% ipython --no-banner

In [1]: import numpy as np

In [2]: import numpy.linalg as la

In [3]: np.set_printoptions(precision=2, suppress=True, linewidth=200)

In [4]: def tidy(a):
   ...:     return np.round(a, 2) + 0
   ...: 

In [5]: M = np.array([[3, 3, 2, 3], [2, 3, 1, 2], [-3, -3, 3, 2], [-1, 1, 1, -3]])

In [6]: M[3] = M[1]

In [7]: print(M)
[[ 3  3  2  3]
 [ 2  3  1  2]
 [-3 -3  3  2]
 [ 2  3  1  2]]

In [8]: U, sv, Vt = la.svd(M, full_matrices=False)

In [9]: print(tidy(Vt @ Vt.T))
[[1. 0. 0. 0.]
 [0. 1. 0. 0.]
 [0. 0. 1. 0.]
 [0. 0. 0. 1.]]

In [10]: tidy(np.abs(Vt[0]))
Out[10]: array([0.58, 0.7 , 0.16, 0.4 ])

In [11]: tidy(np.sqrt((sv ** 2).sum())), tidy(la.norm(M))
Out[11]: (np.float64(9.9), np.float64(9.9))

In [12]: J = np.vander(np.arange(4) - 2, 3, increasing=True)

In [13]: J
Out[13]: 
array([[ 1, -2,  4],
       [ 1, -1,  1],
       [ 1,  0,  0],
       [ 1,  1,  1]])

In [14]: (M + M.T) / 2
Out[14]: 
array([[ 3. ,  2.5, -0.5,  2.5],
       [ 2.5,  3. , -1. ,  2.5],
       [-0.5, -1. ,  3. ,  1.5],
       [ 2.5,  2.5,  1.5,  2. ]])

In [15]: print(np.trace(M))
11

In [16]: tidy(np.abs(la.eigvals(M)).max())
Out[16]: np.float64(5.24)

In [17]: np.allclose(M @ M.T, M.T @ M)
Out[17]: False

In [18]: other = np.c_[J[:, :1] @ np.array([[-4]]), np.array([-5, 9, 5, 1])]

In [19]: other
Out[19]: 
array([[-4, -5],
       [-4,  9],
       [-4,  5],
       [-4,  1]])

In [20]: print(tidy(la.norm(other - J @ la.lstsq(J, other)[0], axis=0)))
[0.   4.02]

In [21]: tidy(la.lstsq(J, other[:, 0])[0])
Out[21]: array([-4.,  0.,  0.])

In [22]: la.matrix_rank(other)
Out[22]: np.int64(2)

In [23]: tidy(la.norm(la.qr(J)[0].T @ other, axis=0) ** 2 / ((other ** 2).sum(axis=0) + 1e-12))
Out[23]: array([1.  , 0.88])

In [24]: la.matrix_rank(np.c_[J, other])
Out[24]: np.int64(4)

In [25]: proj = other @ la.solve(other.T @ other, other.T)

In [26]: proj @ other[:, 0]
Out[26]: array([-4., -4., -4., -4.])

In [27]: tidy(np.trace(proj))
Out[27]: np.float64(2.0)

In [28]: np.allclose(proj @ proj, proj)
Out[28]: True

In [29]: la.matrix_rank(np.eye(4) - proj)
Out[29]: np.int64(2)

In [30]: x0 = np.array([3, -2, 1])

In [31]: y = J @ x0

In [32]: b, lr = np.zeros(3), 1 / la.norm(J, 2) ** 2

In [33]: for i in range(200):
    ...:     b -= lr * J.T @ (J @ b - y)
    ...:     if i % 50 == 0: print(i, round(la.norm(J @ b - y), 2))
    ...: 
0 2.87
50 0.22
100 0.02
150 0.0

In [34]: tidy(b)
Out[34]: array([ 3., -2.,  1.])

In [35]: tidy(la.cond(J))
Out[35]: np.float64(4.54)

In [36]: th = np.radians(60)

In [37]: R = np.eye(3)

In [38]: R[1, 1] = R[0, 0] = np.cos(th)

In [39]: R[1, 0], R[0, 1] = -np.sin(th), np.sin(th)

In [40]: tidy(R)
Out[40]: 
array([[ 0.5 ,  0.87,  0.  ],
       [-0.87,  0.5 ,  0.  ],
       [ 0.  ,  0.  ,  1.  ]])

In [41]: other = J @ R.T

In [42]: tidy(la.svd(J, compute_uv=False)), tidy(la.svd(other, compute_uv=False))
Out[42]: (array([4.9 , 1.69, 1.08]), array([4.9 , 1.69, 1.08]))

In [43]: np.allclose(la.norm(J, axis=1), la.norm(other, axis=1))
Out[43]: True

In [44]: np.allclose(J @ J.T, other @ other.T)
Out[44]: True

In [45]: other = np.array([[1, 2, 1, 2], [1, 1, 0, 2], [3, 0, 0, 3], [1, 1, 3, 3]])

In [46]: K = other - other.T

In [47]: K
Out[47]: 
array([[ 0,  1, -2,  1],
       [-1,  0,  0,  1],
       [ 2,  0,  0,  0],
       [-1, -1,  0,  0]])

In [48]: # skew, so no eigenvalue has a real part

In [49]: print(tidy(np.trace(la.pinv(M) @ M)))
3.0

In [50]: np.unique(M.round(6), axis=0).shape
Out[50]: (3, 4)

In [51]: np.allclose(M[:-1].T @ la.lstsq(M[:-1].T, M[-1])[0], M[-1])
Out[51]: True

In [52]: np.abs(np.diag(la.qr(M)[1])) > 1e-9
Out[52]: array([ True,  True,  True, False])

In [53]: tidy(la.det(K[::-1]))
Out[53]: np.float64(4.0)

In [54]: tidy(la.eigvals(K))
Out[54]: array([0.+2.52j, 0.-2.52j, 0.+0.79j, 0.-0.79j])

In [55]: tidy(la.det(2 * K)), tidy(la.det(K))
Out[55]: (np.float64(64.0), np.float64(4.0))

In [56]: print(np.einsum("ii->", K))
0

In [57]: la.norm(K, axis=1).argmax()
Out[57]: np.int64(0)

In [58]: K[1] @ K[3]
Out[58]: np.int64(1)

In [59]: tidy(la.norm(K[1], 1)), tidy(la.norm(K[1], np.inf))
Out[59]: (np.float64(2.0), np.float64(1.0))

In [60]: tidy(la.norm(K, 1)), tidy(la.norm(K, np.inf))
Out[60]: (np.float64(4.0), np.float64(4.0))

In [61]: tidy(la.norm(K, axis=1))
Out[61]: array([2.45, 1.41, 2.  , 1.41])

In [62]: tidy(la.norm(K[1] - K[3]))
Out[62]: np.float64(1.41)

In [63]: tidy(la.norm(K, "nuc"))
Out[63]: np.float64(6.63)

In [64]: tidy(la.norm(K, axis=0))
Out[64]: array([2.45, 1.41, 2.  , 1.41])

In [65]: print(tidy(la.norm(K, 2)))
2.52

In [66]: rng = np.random.default_rng(1396)

In [67]: other = K + rng.integers(-2, 3, (4, 2)) @ rng.integers(-2, 3, (2, 4))

In [68]: other
Out[68]: 
array([[ 0, -1, -4,  0],
       [-1,  4,  4,  3],
       [ 0, -4, -4, -2],
       [ 0, -3, -2, -1]])

In [69]: tidy(la.svd(other - K, compute_uv=False))
Out[69]: array([9.54, 2.01, 0.  , 0.  ])

In [70]: la.matrix_rank(other - K, tol=1e-8)
Out[70]: np.int64(2)

In [71]: x0 = np.array([0, 1, 0, 3])

In [72]: y = K @ x0

In [73]: b, lr = np.zeros(4), 1 / la.norm(K, 2) ** 2

In [74]: for i in range(3):
    ...:     b -= lr * K.T @ (K @ b - y)
    ...:     if i % 1 == 0: print(i, round(la.norm(K @ b - y), 2))
    ...: 
0 1.83
1 1.65
2 1.49

In [75]: tidy(b)
Out[75]: array([-0.26,  0.82, -1.02,  1.45])

In [76]: E = np.load("data.npy")

In [77]: E
Out[77]: 
array([[  1.33,   0.23,  -1.12],
       [  2.5 ,   0.43,  -2.05],
       [  2.44,   0.42,  -1.95],
       [ -1.04,  -0.21,   0.8 ],
       [  4.37,   0.87,  -3.53],
       [ -4.63,  -0.84,   3.8 ],
       [  0.05,  -0.01,   0.01],
       [  4.29,   0.87,  -3.43],
       [ -2.56,  -0.49,   2.1 ],
       [ 11.82,   2.29,  -9.35],
       [  1.04,   0.27,  -0.93],
       [ -4.99,  -1.03,   3.97],
       [  6.05,   1.23,  -4.83],
       [ -2.61,  -0.55,   2.09],
       [-13.57,  -2.73,  10.79],
       [  0.94,   0.25,  -0.82],
       [  6.44,   1.28,  -5.18],
       [ -7.25,  -1.44,   5.85],
       [ -5.67,  -1.13,   4.48],
       [  5.31,   1.11,  -4.24],
       [  5.37,   1.15,  -4.25],
       [  3.17,   0.63,  -2.54],
       [  1.57,   0.28,  -1.2 ],
       [ -4.33,  -0.9 ,   3.52],
       [  5.82,   1.11,  -4.67]])

In [78]: U, sv, Vt = la.svd(M)

In [79]: tidy(sv)
Out[79]: array([8.37, 5.24, 0.7 , 0.  ])

In [80]: other = U[:, :3] @ np.diag(sv[:3]) @ Vt[:3]

In [81]: print(tidy(la.norm(M - other) / la.norm(M)))
0.0

In [82]: other = M + rng.integers(-2, 3, (4, 3)) @ rng.integers(-2, 3, (3, 4))

In [83]: other
Out[83]: 
array([[ 5,  5,  2,  5],
       [ 3, -5,  3, -3],
       [-5, -5,  3,  0],
       [ 7,  5, -1,  5]])

In [84]: np.abs(other - M).sum(axis=1)
Out[84]: array([ 6, 16,  6, 12])

In [85]: print(other - M)
[[ 2  2  0  2]
 [ 1 -8  2 -5]
 [-2 -2  0 -2]
 [ 5  2 -2  3]]

In [86]: F = np.array([[-8, -4, -10], [4, 2, 11], [6, 3, 6], [-8, -4, -15]])

In [87]: F
Out[87]: 
array([[ -8,  -4, -10],
       [  4,   2,  11],
       [  6,   3,   6],
       [ -8,  -4, -15]])

In [88]: # null space of dimension 1

In [89]: np.unique(F.round(6), axis=0).shape
Out[89]: (4, 3)

In [90]: la.lstsq(F[:-1].T, F[-1])[2]
Out[90]: np.int32(2)

In [91]: tidy(np.trace(la.pinv(F) @ F))
Out[91]: np.float64(2.0)

In [92]: r = la.matrix_rank(F)

In [93]: r
Out[93]: np.int64(2)

In [94]: null = la.svd(F)[2][r:].T

In [95]: print([int(la.matrix_rank(np.delete(F, i, axis=0))) for i in range(4)])
[2, 2, 2, 2]

In [96]: tidy(null @ null.T)
Out[96]: 
array([[ 0.2, -0.4,  0. ],
       [-0.4,  0.8,  0. ],
       [ 0. ,  0. ,  0. ]])

In [97]: print(null.shape)
(3, 1)

In [98]: la.matrix_rank(F.T @ F), la.matrix_rank(F @ F.T)
Out[98]: (np.int64(2), np.int64(2))

In [99]: np.allclose(F @ null, 0)
Out[99]: True

In [100]: feats = np.load("mat.npy")

In [101]: feats
Out[101]: 
array([[ 58, -56,  20,   7],
       [-56,  75,  -2,  -7],
       [ 20,  -2,  22,   5],
       [  7,  -7,   5,  33]])

In [102]: # symmetric

In [103]: vals, V = la.eig(feats)

In [104]: tidy(np.sort(la.eigvals(feats @ feats)))
Out[104]: array([    0.03,   744.23,  1164.93, 15978.81])

In [105]: tidy(np.sort(la.eigvals(la.inv(feats))))
Out[105]: array([0.01, 0.03, 0.04, 5.52])

In [106]: tidy(vals)
Out[106]: array([126.41,   0.18,  27.28,  34.13])

In [107]: tidy(np.prod(vals))
Out[107]: np.float64(21316.0)

In [108]: tidy(feats @ V[:, 0] - vals[0] * V[:, 0])
Out[108]: array([0., 0., 0., 0.])

In [109]: U, sv, Vt = la.svd(feats)

In [110]: tidy(sv)
Out[110]: array([126.41,  34.13,  27.28,   0.18])

In [111]: other = U[:, :3] @ np.diag(sv[:3]) @ Vt[:3]

In [112]: tidy(np.abs(feats - other).max())
Out[112]: np.float64(0.08)

In [113]: A = np.load("x.npy")

In [114]: A
Out[114]: 
array([[15, 15],
       [15, 21]])

In [115]: O, V = la.qr(A[:, :1])[0], la.qr(A[:, 1:])[0]

In [116]: sv = la.svd(O.T @ V, compute_uv=False)

In [117]: tidy(np.degrees(np.arccos(sv.clip(0, 1))))
Out[117]: array([9.46])

In [118]: (sv > 0.9).sum()
Out[118]: np.int64(1)

In [119]: print(tidy(sv))
[0.99]

In [120]: Xs = (E - E.mean(axis=0)) / E.std(axis=0)

In [121]: np.argwhere(np.abs(Xs) > 2)
Out[121]: 
array([[ 9,  0],
       [ 9,  1],
       [ 9,  2],
       [14,  0],
       [14,  1],
       [14,  2]])

In [122]: print(tidy(Xs.std(axis=0)))
[1. 1. 1.]

In [123]: b = la.lstsq(np.delete(Xs, 1, axis=1), Xs[:, 1])[0]

In [124]: tidy(b)
Out[124]: array([1.01, 0.01])

In [125]: other = np.array([[0, 2, 1], [-2, -1, 2]])

In [126]: other.T @ A.T
Out[126]: 
array([[-30, -42],
       [ 15,   9],
       [ 45,  57]])

In [127]: np.einsum("ij,ij->i", A, A)
Out[127]: array([450, 666])

In [128]: x0 = np.ones(2)

In [129]: for _ in range(3):
     ...:     x0 = A @ x0
     ...:     x0 /= la.norm(x0)
     ...:     print(round(x0 @ A @ x0, 2))
     ...: 
33.3
33.3
33.3

In [130]: tidy(la.eigvalsh(A)[-1])
Out[130]: np.float64(33.3)

In [131]: print(tidy(x0))
[0.63 0.77]

In [132]: print(A @ A)
[[450 540]
 [540 666]]

In [133]: np.allclose(A, A.T)
Out[133]: True

In [134]: la.matrix_power(A, 3)
Out[134]: 
array([[14850, 18090],
       [18090, 22086]])

In [135]: print(tidy(np.abs(la.eigvals(A)).max()))
33.3

In [136]: W2 = np.sign(np.array([[0, 9, -6, 3], [-3, -4, -1, 5], [-3, 4, 5, -5], [-9, -5, 6, 9]]))

In [137]: other = (np.tril(W2, -1) + np.eye(4)) @ (np.triu(W2, 1) + np.eye(4))

In [138]: vals = np.array([2, 0, -4, -5])

In [139]: mat = np.rint(other * vals @ la.inv(other)) + 0

In [140]: mat
Out[140]: 
array([[ -2.,  -8.,   5.,  -1.],
       [  0.,   2.,   0.,   0.],
       [  2.,   8.,  -5.,   1.],
       [ -4.,  10., -10.,  -2.]])

In [141]: def softmax(z):
     ...:     e = np.exp(z - z.max(axis=-1, keepdims=True))
     ...:     return e / e.sum(axis=-1, keepdims=True)
     ...: 

In [142]: tidy(softmax(mat).sum(axis=1))
Out[142]: array([1., 1., 1., 1.])

In [143]: att = mat @ mat.T / np.sqrt(4)

In [144]: tidy(softmax(att))
Out[144]: 
array([[1.  , 0.  , 0.  , 0.  ],
       [0.  , 0.  , 0.12, 0.88],
       [0.  , 0.  , 0.  , 1.  ],
       [0.  , 0.  , 0.  , 1.  ]])

In [145]: print(tidy(softmax(att + np.triu(np.full(att.shape, -np.inf), 1))))
[[1. 0. 0. 0.]
 [0. 1. 0. 0.]
 [0. 0. 1. 0.]
 [0. 0. 0. 1.]]
